$ python -q
>>> import numpy as np
>>> from numpy import linalg as LA
>>> np.set_printoptions(precision=4, suppress=True, linewidth=100, floatmode="fixed")
>>> data = np.load("a.npy")
>>> data
array([[ 5.0200, -5.0000, -9.0000, -8.0000,  9.0000,  5.0000,  1.0000, -5.0000, -5.0000, -7.0000,
         9.0000,  8.0000],
       [-2.0000, -2.9800,  4.0000,  1.0000, -2.0000,  4.0000,  2.0000, -7.0000,  7.0000, -3.0000,
        -9.0000, -9.0000],
       [-4.0000,  4.0000,  0.0200, -5.0000, -1.0000,  0.0000,  0.0000,  6.0000, -5.0000, -7.0000,
         6.0000,  8.0000],
       [-5.0000, -3.0000, -4.0000, -7.9800,  4.0000, -5.0000, -6.0000, -2.0000, -4.0000,  9.0000,
        -8.0000,  4.0000],
       [-6.0000,  6.0000,  1.0000, -6.0000, -8.9800, -8.0000,  0.0000, -4.0000,  7.0000, -2.0000,
        -2.0000, -2.0000],
       [-8.0000,  8.0000, -3.0000, -5.0000,  0.0000,  1.0200,  9.0000,  0.0000,  8.0000, -7.0000,
         9.0000, -9.0000],
       [-6.0000, -7.0000,  5.0000,  8.0000,  2.0000,  4.0000,  0.0200,  6.0000,  0.0000,  1.0000,
        -9.0000,  1.0000],
       [ 4.0000,  7.0000,  8.0000,  2.0000, -3.0000,  6.0000,  2.0000,  0.0200, -4.0000, -6.0000,
         7.0000,  5.0000],
       [ 5.0000,  1.0000, -6.0000,  0.0000, -6.0000, -2.0000,  9.0000, -8.0000,  4.0200, -8.0000,
         8.0000, -4.0000],
       [ 7.0000,  0.0000,  1.0000, -4.0000, -6.0000,  9.0000,  4.0000, -1.0000,  1.0000, -6.9800,
        -9.0000, -6.0000],
       [ 3.0000, -2.0000,  6.0000, -8.0000, -8.0000,  5.0000, -3.0000,  7.0000,  0.0000,  1.0000,
        -4.9800, -4.0000],
       [ 5.0000, -5.0000, -9.0000, -8.0000,  9.0000,  5.0000,  1.0000, -5.0000, -5.0000, -7.0000,
         9.0000,  8.0200]])
>>> Uu, sigma, VT = LA.svd(data)
>>> np.argmax(sigma[:-1] / (sigma[1:] + 1e-6)) + 1
np.int64(11)
>>> out = Uu[:, :11] @ np.diag(sigma[:11]) @ VT[:11]
>>> round(float(LA.norm(data - out) / LA.norm(data)), 4)
0.0001
>>> out = np.array([[0, 1, 1],
...     [2, 0, 1],
...     [2, 0, 0],
...     [2, 1, 2],
...     [0, 2, 1],
...     [1, 0, 0],
...     [2, 1, 0],
...     [0, 0, 0],
...     [1, 1, 1],
...     [2, 0, 1],
...     [1, 0, 0],
...     [0, 1, 1]])
>>> LA.matrix_rank(data @ out)
np.int64(3)
>>> C2 = data.T @ data
>>> LA.matrix_rank(C2)
np.int64(12)
>>> np.diag(C2)
array([330.2004, 286.8804, 366.0004, 426.6804, 412.6404, 318.0404, 233.0004, 305.0004, 286.1604,
       440.7204, 727.8004, 468.3204])
>>> data.shape
(12, 12)
>>> np.unravel_index(np.abs(data).argmax(), data.shape)
(np.int64(0), np.int64(2))
>>> LA.svd(data, compute_uv=False)
array([38.5298, 33.0810, 24.6909, 22.8420, 19.7767, 15.6530, 11.0201,  8.8664,  6.3673,  3.4030,
        1.6862,  0.0042])
>>> data.sum(axis=0)
array([ -1.9800,   1.0200,  -5.9800, -40.9800, -10.9800,  24.0200,  19.0200, -12.9800,   4.0200,
       -42.9800,   6.0200,   0.0200])
>>> np.abs(data).max()
np.float64(9.0)
>>> data.mean(axis=0)
array([-0.1650,  0.0850, -0.4983, -3.4150, -0.9150,  2.0017,  1.5850, -1.0817,  0.3350, -3.5817,
        0.5017,  0.0017])
>>> rng = np.random.default_rng(114793)
>>> z = rng.permutation(12)
>>> z
array([ 5,  3, 10,  4,  2,  6, 11,  0,  9,  7,  8,  1])
>>> out = data[z][:, z]
>>> round(float(np.trace(out)), 4)
-13.76
>>> np.sort(np.abs(LA.eigvals(out)))
array([ 0.0200,  2.9238,  8.9088,  8.9088,  9.8086,  9.8086, 12.0607, 13.0431, 13.0431, 14.3449,
       14.3449, 17.8507])
>>> np.allclose(out, data)
False
>>> np.diag(out)
array([ 1.0200, -7.9800, -4.9800, -8.9800,  0.0200,  0.0200,  8.0200,  5.0200, -6.9800,  0.0200,
        4.0200, -2.9800])
>>> A = np.load("m.npy")
>>> A
array([[  1,  -3,   9, -27],
       [  1,  -2,   4,  -8],
       [  1,  -1,   1,  -1],
       [  1,   0,   0,   0],
       [  1,   1,   1,   1],
       [  1,   2,   4,   8],
       [  1,   3,   9,  27],
       [  1,   4,  16,  64],
       [  1,   5,  25, 125]])
>>> # column 3 is much longer than the rest
>>> vec = np.array([-2, 1, 1, -1])
>>> rhs = A @ vec
>>> c, lr = np.zeros(4), 1 / LA.norm(A, 2) ** 2
>>> for i in range(30):
...     c -= lr * A.T @ (A @ c - rhs)
...     if i % 10 == 0: print(i, round(LA.norm(A @ c - rhs), 4))
... 
0 14.1393
10 12.7216
20 11.4836
>>> round(LA.cond(A), 4)
np.float64(85.4107)
>>> out = np.c_[A[:, :1] @ np.array([[0]]), np.array([1, 1, 2, 1, 2, 0, 2, 1, 1])]
>>> out
array([[0, 1],
       [0, 1],
       [0, 2],
       [0, 1],
       [0, 2],
       [0, 0],
       [0, 2],
       [0, 1],
       [0, 1]])
>>> LA.lstsq(A, out[:, 0])[0]
array([0.0000, 0.0000, 0.0000, 0.0000])
>>> LA.matrix_rank(np.c_[A, out])
np.int64(5)
>>> LA.matrix_rank(out)
np.int64(1)
>>> out = A / np.sqrt((A ** 2).mean(axis=1, keepdims=True))
>>> LA.norm(out, axis=1)
array([2.0000, 2.0000, 2.0000, 2.0000, 2.0000, 2.0000, 2.0000, 2.0000, 2.0000])
>>> LA.matrix_rank(A - A.mean(axis=1, keepdims=True))
np.int64(3)
>>> out = A / LA.norm(A, axis=1, keepdims=True)
>>> C2 = out @ out.T
>>> LA.norm(out, axis=1)
array([1.0000, 1.0000, 1.0000, 1.0000, 1.0000, 1.0000, 1.0000, 1.0000, 1.0000])
>>> round(float(np.degrees(np.arccos(np.clip(C2[2, 3], -1, 1)))), 4)
60.0
>>> (np.abs(C2) > 0.9).astype(int)
array([[1, 1, 0, 0, 0, 0, 0, 0, 0],
       [1, 1, 0, 0, 0, 0, 0, 0, 0],
       [0, 0, 1, 0, 0, 0, 0, 0, 0],
       [0, 0, 0, 1, 0, 0, 0, 0, 0],
       [0, 0, 0, 0, 1, 0, 0, 0, 0],
       [0, 0, 0, 0, 0, 1, 1, 1, 1],
       [0, 0, 0, 0, 0, 1, 1, 1, 1],
       [0, 0, 0, 0, 0, 1, 1, 1, 1],
       [0, 0, 0, 0, 0, 1, 1, 1, 1]])
>>> feats = np.loadtxt("dump.csv", delimiter=",")
>>> feats
array([[3.0000, 0.0000, 0.0000, 0.0000, 0.0000, 0.0000],
       [0.0000, 1.0000, 0.0000, 0.0000, 0.0000, 0.0000],
       [0.0000, 0.0000, 1.0000, 0.0000, 0.0000, 0.0000],
       [0.0000, 0.0000, 0.0000, 0.0000, 0.0000, 0.0000],
       [0.0000, 0.0000, 0.0000, 0.0000, 0.0000, 0.0000],
       [0.0000, 0.0000, 0.0000, 0.0000, 0.0000, 0.0000]])
>>> feats @ feats
array([[9.0000, 0.0000, 0.0000, 0.0000, 0.0000, 0.0000],
       [0.0000, 1.0000, 0.0000, 0.0000, 0.0000, 0.0000],
       [0.0000, 0.0000, 1.0000, 0.0000, 0.0000, 0.0000],
       [0.0000, 0.0000, 0.0000, 0.0000, 0.0000, 0.0000],
       [0.0000, 0.0000, 0.0000, 0.0000, 0.0000, 0.0000],
       [0.0000, 0.0000, 0.0000, 0.0000, 0.0000, 0.0000]])
>>> np.allclose(feats, feats.T)
True
>>> LA.matrix_power(feats, 2)
array([[9.0000, 0.0000, 0.0000, 0.0000, 0.0000, 0.0000],
       [0.0000, 1.0000, 0.0000, 0.0000, 0.0000, 0.0000],
       [0.0000, 0.0000, 1.0000, 0.0000, 0.0000, 0.0000],
       [0.0000, 0.0000, 0.0000, 0.0000, 0.0000, 0.0000],
       [0.0000, 0.0000, 0.0000, 0.0000, 0.0000, 0.0000],
       [0.0000, 0.0000, 0.0000, 0.0000, 0.0000, 0.0000]])
>>> round(float(LA.det(feats)), 4)
0.0
>>> feats @ feats
array([[9.0000, 0.0000, 0.0000, 0.0000, 0.0000, 0.0000],
       [0.0000, 1.0000, 0.0000, 0.0000, 0.0000, 0.0000],
       [0.0000, 0.0000, 1.0000, 0.0000, 0.0000, 0.0000],
       [0.0000, 0.0000, 0.0000, 0.0000, 0.0000, 0.0000],
       [0.0000, 0.0000, 0.0000, 0.0000, 0.0000, 0.0000],
       [0.0000, 0.0000, 0.0000, 0.0000, 0.0000, 0.0000]])
>>> LA.matrix_rank(feats - feats[0, 0] * np.eye(6))
np.int64(5)
>>> Uu, sigma, VT = LA.svd(feats)
>>> np.argmax(sigma[:-1] / (sigma[1:] + 1e-6)) + 1
np.int64(3)
>>> out = Uu[:, :3] @ np.diag(sigma[:3]) @ VT[:3]
>>> LA.matrix_rank(feats, rtol=0.05)
np.int64(3)
>>> np.round(LA.norm(feats - out) / LA.norm(feats), 4)
np.float64(0.0)
>>> W1 = np.array([[-4, -1, 5, 0],
...     [-8, 2, 6, 9],
...     [-2, 7, 6, 8],
...     [5, -6, 5, 5],
...     [-4, 4, -6, 1],
...     [-8, 4, 3, -9]])
>>> c = np.array([2, 0, 1, 2])
>>> act = np.maximum(feats @ W1 + c, 0)
>>> act
array([[ 0.0000,  0.0000, 16.0000,  2.0000],
       [ 0.0000,  2.0000,  7.0000, 11.0000],
       [ 0.0000,  7.0000,  7.0000, 10.0000],
       [ 2.0000,  0.0000,  1.0000,  2.0000],
       [ 2.0000,  0.0000,  1.0000,  2.0000],
       [ 2.0000,  0.0000,  1.0000,  2.0000]])
>>> LA.matrix_rank(act)
np.int64(4)
>>> cent = np.array([[1, -2, -2], [-1, 2, -2], [-2, 1, -1], [3, -3, -3]])
>>> act @ cent
array([[-26.0000,  10.0000, -22.0000],
       [ 17.0000, -22.0000, -44.0000],
       [  9.0000,  -9.0000, -51.0000],
       [  6.0000,  -9.0000, -11.0000],
       [  6.0000,  -9.0000, -11.0000],
       [  6.0000,  -9.0000, -11.0000]])
>>> mat = np.loadtxt("sample16.csv", delimiter=",")
>>> mat
array([[ 1.0000,  0.0000,  0.0000,  0.0000,  0.0000,  0.0000,  0.0000,  0.0000,  0.0000,  0.0000,
         0.0000],
       [ 2.0000,  1.0000,  0.0000,  0.0000,  0.0000,  0.0000,  0.0000,  0.0000,  0.0000,  0.0000,
         0.0000],
       [-1.0000, -2.0000,  1.0000,  0.0000,  0.0000,  0.0000,  0.0000,  0.0000,  0.0000,  0.0000,
         0.0000],
       [-2.0000,  1.0000,  2.0000,  1.0000,  0.0000,  0.0000,  0.0000,  0.0000,  0.0000,  0.0000,
         0.0000],
       [-1.0000,  1.0000, -1.0000,  2.0000,  1.0000,  0.0000,  0.0000,  0.0000,  0.0000,  0.0000,
         0.0000],
       [ 2.0000,  0.0000, -1.0000,  1.0000, -1.0000,  1.0000,  0.0000,  0.0000,  0.0000,  0.0000,
         0.0000],
       [ 2.0000, -2.0000,  1.0000, -2.0000, -1.0000,  0.0000,  1.0000,  0.0000,  0.0000,  0.0000,
         0.0000],
       [ 2.0000, -1.0000, -1.0000, -1.0000, -2.0000,  1.0000,  2.0000,  1.0000,  0.0000,  0.0000,
         0.0000],
       [ 2.0000,  1.0000,  0.0000, -2.0000,  1.0000,  1.0000, -2.0000,  2.0000,  1.0000,  0.0000,
         0.0000],
       [ 1.0000,  0.0000, -1.0000,  0.0000,  2.0000, -1.0000,  0.0000, -2.0000,  0.0000,  1.0000,
         0.0000],
       [ 1.0000, -2.0000,  0.0000, -1.0000,  1.0000, -1.0000,  2.0000,  2.0000, -1.0000,  1.0000,
         1.0000]])
>>> def softmax(z):
...     e = np.exp(z - z.max(axis=-1, keepdims=True))
...     return e / e.sum(axis=-1, keepdims=True)
... 
>>> softmax(mat[4] + 5)
array([0.0188, 0.1390, 0.0188, 0.3777, 0.1390, 0.0511, 0.0511, 0.0511, 0.0511, 0.0511, 0.0511])
>>> att = mat @ mat.T / np.sqrt(11)
>>> softmax(att).round(6).argmax(axis=1)
array([ 1,  1,  2,  3,  4,  5,  6,  7,  8,  9, 10])
>>> softmax(att)[4] @ mat
array([-0.4807,  0.6589, -0.4463,  1.2763,  0.7274, -0.0344,  0.0195, -0.1189,  0.0000,  0.1102,
        0.0155])
>>> np.sort(LA.eigvals(mat))
array([1.0000, 1.0000, 1.0000, 1.0000, 1.0000, 1.0000, 1.0000, 1.0000, 1.0000, 1.0000, 1.0000])
>>> mat @ mat
array([[  1.0000,   0.0000,   0.0000,   0.0000,   0.0000,   0.0000,   0.0000,   0.0000,   0.0000,
          0.0000,   0.0000],
       [  4.0000,   1.0000,   0.0000,   0.0000,   0.0000,   0.0000,   0.0000,   0.0000,   0.0000,
          0.0000,   0.0000],
       [ -6.0000,  -4.0000,   1.0000,   0.0000,   0.0000,   0.0000,   0.0000,   0.0000,   0.0000,
          0.0000,   0.0000],
       [ -4.0000,  -2.0000,   4.0000,   1.0000,   0.0000,   0.0000,   0.0000,   0.0000,   0.0000,
          0.0000,   0.0000],
       [ -3.0000,   6.0000,   2.0000,   4.0000,   1.0000,   0.0000,   0.0000,   0.0000,   0.0000,
          0.0000,   0.0000],
       [  4.0000,   2.0000,   1.0000,   0.0000,  -2.0000,   1.0000,   0.0000,   0.0000,   0.0000,
          0.0000,   0.0000],
       [  4.0000,  -9.0000,  -1.0000,  -6.0000,  -2.0000,   0.0000,   1.0000,   0.0000,   0.0000,
          0.0000,   0.0000],
       [ 13.0000,  -7.0000,  -1.0000,  -9.0000,  -7.0000,   2.0000,   4.0000,   1.0000,   0.0000,
          0.0000,   0.0000],
       [ 11.0000,   3.0000, -10.0000,   1.0000,  -1.0000,   4.0000,   0.0000,   4.0000,   1.0000,
          0.0000,   0.0000],
       [ -5.0000,   6.0000,  -1.0000,   5.0000,   9.0000,  -4.0000,  -4.0000,  -4.0000,   0.0000,
          1.0000,   0.0000],
       [  4.0000, -11.0000,  -3.0000,  -5.0000,  -2.0000,  -2.0000,  10.0000,   0.0000,  -2.0000,
          2.0000,   1.0000]])
>>> LA.matrix_rank(mat - mat[0, 0] * np.eye(11))
np.int64(9)
>>> X = np.load("block9.npy")
>>> X
array([[1, 0, 0, 0, 0, 0, 0],
       [0, 2, 0, 0, 0, 0, 0],
       [0, 0, 1, 0, 0, 0, 0],
       [0, 0, 0, 2, 0, 0, 0],
       [0, 0, 0, 0, 0, 0, 0],
       [0, 0, 0, 0, 0, 3, 0],
       [0, 0, 0, 0, 0, 0, 0]])
>>> X @ X
array([[1, 0, 0, 0, 0, 0, 0],
       [0, 4, 0, 0, 0, 0, 0],
       [0, 0, 1, 0, 0, 0, 0],
       [0, 0, 0, 4, 0, 0, 0],
       [0, 0, 0, 0, 0, 0, 0],
       [0, 0, 0, 0, 0, 9, 0],
       [0, 0, 0, 0, 0, 0, 0]])
>>> LA.matrix_rank(X - X[0, 0] * np.eye(7))
np.int64(5)
>>> np.sort(LA.eigvals(X))
array([0.0000, 0.0000, 1.0000, 1.0000, 2.0000, 2.0000, 3.0000])
>>> rk = LA.matrix_rank(X)
>>> rk
np.int64(5)
>>> ns = LA.svd(X)[2][rk:].T
>>> [int(LA.matrix_rank(X[:i])) for i in range(1, len(X) + 1)]
[1, 2, 3, 4, 4, 5, 5]
>>> X @ ns
array([[0.0000, 0.0000],
       [0.0000, 0.0000],
       [0.0000, 0.0000],
       [0.0000, 0.0000],
       [0.0000, 0.0000],
       [0.0000, 0.0000],
       [0.0000, 0.0000]])
>>> ns @ ns.T
array([[0.0000, 0.0000, 0.0000, 0.0000, 0.0000, 0.0000, 0.0000],
       [0.0000, 0.0000, 0.0000, 0.0000, 0.0000, 0.0000, 0.0000],
       [0.0000, 0.0000, 0.0000, 0.0000, 0.0000, 0.0000, 0.0000],
       [0.0000, 0.0000, 0.0000, 0.0000, 0.0000, 0.0000, 0.0000],
       [0.0000, 0.0000, 0.0000, 0.0000, 1.0000, 0.0000, 0.0000],
       [0.0000, 0.0000, 0.0000, 0.0000, 0.0000, 0.0000, 0.0000],
       [0.0000, 0.0000, 0.0000, 0.0000, 0.0000, 0.0000, 1.0000]])
>>> [int(LA.matrix_rank(X[:, :j + 1])) for j in range(7)]
[1, 2, 3, 4, 4, 5, 5]
>>> ns.shape
(7, 2)
